$ python3 -q
>>> import numpy as np
>>> from numpy import linalg as LA
>>> np.set_printoptions(suppress=True, linewidth=100)
>>> mat = np.array([[5, 5, 3, 7, 7],
...     [4, 4, 2, 6, 6],
...     [4, 4, 2, 6, 6],
...     [1, 1, -1, 3, 3],
...     [1, 1, -1, 3, 3],
...     [6, 6, 4, 8, 8],
...     [5, 5, 3, 7, 7],
...     [1, 1, -1, 3, 3]])
>>> U, sv, Vt = LA.svd(mat)
>>> vecs = Vt[:(sv > 1e-8).sum()]
>>> rng = np.random.default_rng(527380)
>>> x = mat[4] + 2 * mat[1] + rng.integers(2) * np.eye(5)[2]
>>> print(x)
[ 9.  9.  4. 15. 15.]
>>> np.allclose(vecs.T @ vecs @ x, x)
False
>>> round(np.trace(LA.pinv(mat) @ mat), 3)
np.float64(2.0)
>>> try:
...     LA.inv(mat)
... except LA.LinAlgError as e:
...     print(e)
... 
Last 2 dimensions of the array must be square
>>> np.abs(np.diag(LA.qr(mat)[1])) > 1e-9
array([ True, False,  True, False, False])
>>> r = LA.matrix_rank(mat)
>>> r
np.int64(2)
>>> N = LA.svd(mat)[2][r:].T
>>> [int(LA.matrix_rank(mat[:i])) for i in range(1, len(mat) + 1)]
[1, 2, 2, 2, 2, 2, 2, 2]
>>> LA.matrix_rank(mat.T @ mat), LA.matrix_rank(mat @ mat.T)
(np.int64(2), np.int64(2))
>>> U, sv, Vt = LA.svd(mat)
>>> print(np.argmax(sv[:-1] / (sv[1:] + 1e-6)) + 1)
2
>>> sv.round(3) + 0
array([28.144,  4.111,  0.   ,  0.   ,  0.   ])
>>> out = U[:, :2] @ np.diag(sv[:2]) @ Vt[:2]
>>> print(out.round(3))
[[ 5.  5.  3.  7.  7.]
 [ 4.  4.  2.  6.  6.]
 [ 4.  4.  2.  6.  6.]
 [ 1.  1. -1.  3.  3.]
 [ 1.  1. -1.  3.  3.]
 [ 6.  6.  4.  8.  8.]
 [ 5.  5.  3.  7.  7.]
 [ 1.  1. -1.  3.  3.]]
>>> LA.matrix_rank(out)
np.int64(2)
>>> out = np.array([[-2, 2], [-2, 0], [-1, 0], [-2, 1], [0, 2]])
>>> LA.matrix_rank(mat @ out)
np.int64(2)
>>> np.einsum("ij,ij->i", mat, mat)
array([157, 108, 108,  21,  21, 216, 157,  21])
>>> LA.matrix_rank(np.vstack([mat, out.T]))
np.int64(4)
>>> np.einsum("ik,kj->ij", mat, out)
array([[-37,  31],
       [-30,  26],
       [-30,  26],
       [ -9,  11],
       [ -9,  11],
       [-44,  36],
       [-37,  31],
       [ -9,  11]])
>>> out = np.array([[-3, 3, 3, 2, -2, 0, 0],
...     [2, 2, -1, 3, 3, -3, -1],
...     [-1, -2, -3, -2, -3, 0, 1],
...     [2, -2, 1, 2, -3, -3, 1],
...     [-3, 1, 0, 1, 2, 3, 1],
...     [2, -3, 1, -1, -3, 1, -1],
...     [0, 3, -2, -1, -3, 2, 0]])
>>> out[-1] = out[0]
>>> arr = out + 0.3 * np.eye(7)
>>> arr
array([[-2.7,  3. ,  3. ,  2. , -2. ,  0. ,  0. ],
       [ 2. ,  2.3, -1. ,  3. ,  3. , -3. , -1. ],
       [-1. , -2. , -2.7, -2. , -3. ,  0. ,  1. ],
       [ 2. , -2. ,  1. ,  2.3, -3. , -3. ,  1. ],
       [-3. ,  1. ,  0. ,  1. ,  2.3,  3. ,  1. ],
       [ 2. , -3. ,  1. , -1. , -3. ,  1.3, -1. ],
       [-3. ,  3. ,  3. ,  2. , -2. ,  0. ,  0.3]])
>>> labels = rng.permutation(7)
>>> labels
array([6, 0, 4, 5, 1, 3, 2])
>>> out = arr[labels][:, labels]
>>> print(out)
[[ 0.3 -3.  -2.   0.   3.   2.   3. ]
 [ 0.  -2.7 -2.   0.   3.   2.   3. ]
 [ 1.  -3.   2.3  3.   1.   1.   0. ]
 [-1.   2.  -3.   1.3 -3.  -1.   1. ]
 [-1.   2.   3.  -3.   2.3  3.  -1. ]
 [ 1.   2.  -3.  -3.  -2.   2.3  1. ]
 [ 1.  -1.  -3.   0.  -2.  -2.  -2.7]]
>>> np.round(np.sort(np.abs(LA.eigvals(out))), 3)
array([0.087, 0.3  , 3.155, 4.312, 4.312, 4.768, 5.512])
>>> np.round(LA.det(out), 3), np.round(LA.det(arr[labels]), 3)
(np.float64(40.316), np.float64(-40.316))
>>> x = np.array([7, -4, 2, -4, -8, 4, -5])
>>> a = np.maximum(arr @ x, 0)
>>> np.round(np.maximum(arr @ x, 0) - np.maximum(-arr @ x, 0), 3)
array([-16.9, -40.2,  22.6,  21.8, -40.4,  66.2, -20.5])
>>> np.maximum(arr @ (3 * x), 0)
array([  0. ,   0. ,  67.8,  65.4,   0. , 198.6,   0. ])
>>> np.round(np.tanh(arr @ x), 3)
array([-1., -1.,  1.,  1., -1.,  1., -1.])
>>> np.round(arr.T @ a, 3)
array([ 153.4 , -287.4 ,   26.98,  -61.26, -331.8 ,   20.66,  -21.8 ])
>>> print(a)
[ 0.   0.  22.6 21.8  0.  66.2  0. ]
>>> M = np.loadtxt("out12.csv", delimiter=",")
>>> M
array([[-0.84,  0.5 ,  0.  , -0.18,  0.  ,  0.94, -0.34],
       [-0.24,  2.38, -1.16, -0.01, -0.29,  1.18, -1.34],
       [ 2.34, -0.39, -0.52,  0.52, -0.13, -2.21,  0.39],
       [ 3.54, -1.49, -0.32,  0.77, -0.08, -3.71,  1.09],
       [ 2.16,  1.26, -1.32,  0.51, -0.33, -1.38, -0.54]])
>>> r = LA.matrix_rank(M)
>>> r
np.int64(2)
>>> N = LA.svd(M)[2][r:].T
>>> np.allclose(M @ N, 0)
True
>>> N.shape
(7, 5)
>>> [int(LA.matrix_rank(np.delete(M, i, axis=0))) for i in range(5)]
[2, 2, 2, 2, 2]
>>> data = np.loadtxt("mat.csv", delimiter=",")
>>> print(data.round(3))
[[ 1.674  3.076 -9.232 -1.585]
 [ 3.116 -7.145 -1.097 -6.168]
 [ 0.757 -7.084  6.419 -2.835]
 [-3.3    2.599  7.374  5.29 ]
 [ 3.478 -4.318 -5.797 -5.971]
 [-3.12   1.593  8.051  4.786]
 [-0.054  6.247 -7.635  1.637]
 [-1.586 -3.28   9.205  1.41 ]
 [ 0.501  5.407 -8.372  0.647]
 [ 2.803 -0.239 -8.722 -4.001]
 [ 2.943 -0.794 -8.48  -4.337]
 [-3.491  4.979  5.014  6.155]
 [-2.563  7.777 -1.472  5.548]
 [ 3.427 -3.614 -6.514 -5.723]
 [ 2.46  -7.821  1.857 -5.415]
 [-2.278  7.864 -2.5    5.169]
 [-2.917  7.473  0.047  5.97 ]
 [ 1.419 -7.624  4.963 -3.902]
 [-2.759  0.076  8.785  3.899]
 [ 0.135 -6.356  7.511 -1.779]
 [ 2.732 -7.665  0.787 -5.759]
 [ 1.388  3.722 -9.12  -1.021]
 [-0.642 -5.169  8.528 -0.389]
 [-1.603  7.726 -4.496  4.186]
 [ 0.104 -6.316  7.558 -1.726]
 [ 2.967 -0.895 -8.431 -4.396]
 [ 1.001  4.513 -8.863 -0.279]
 [ 2.798 -7.607  0.503 -5.836]]
>>> dist = LA.norm(data[:, None] - data[None], axis=-1)
>>> print(np.flatnonzero(dist[23] < dist.mean() / 2))
[ 6  8 12 15 16 23]
>>> print(dist.mean(axis=1).argmax())
11
>>> print(LA.matrix_rank(dist ** 2))
3
>>> np.round(LA.norm(data, axis=1), 3)
array([10., 10., 10., 10., 10., 10., 10., 10., 10., 10., 10., 10., 10., 10., 10., 10., 10., 10.,
       10., 10., 10., 10., 10., 10., 10., 10., 10., 10.])
>>> (dist + 1e9 * np.eye(28)).round(6).argmin(axis=1)
array([21, 27, 19,  5, 13,  3,  8, 22, 26, 10, 25,  3, 15,  4, 20, 12, 12,  2,  5, 24, 27,  0, 24,
       15, 19, 10, 21, 20])
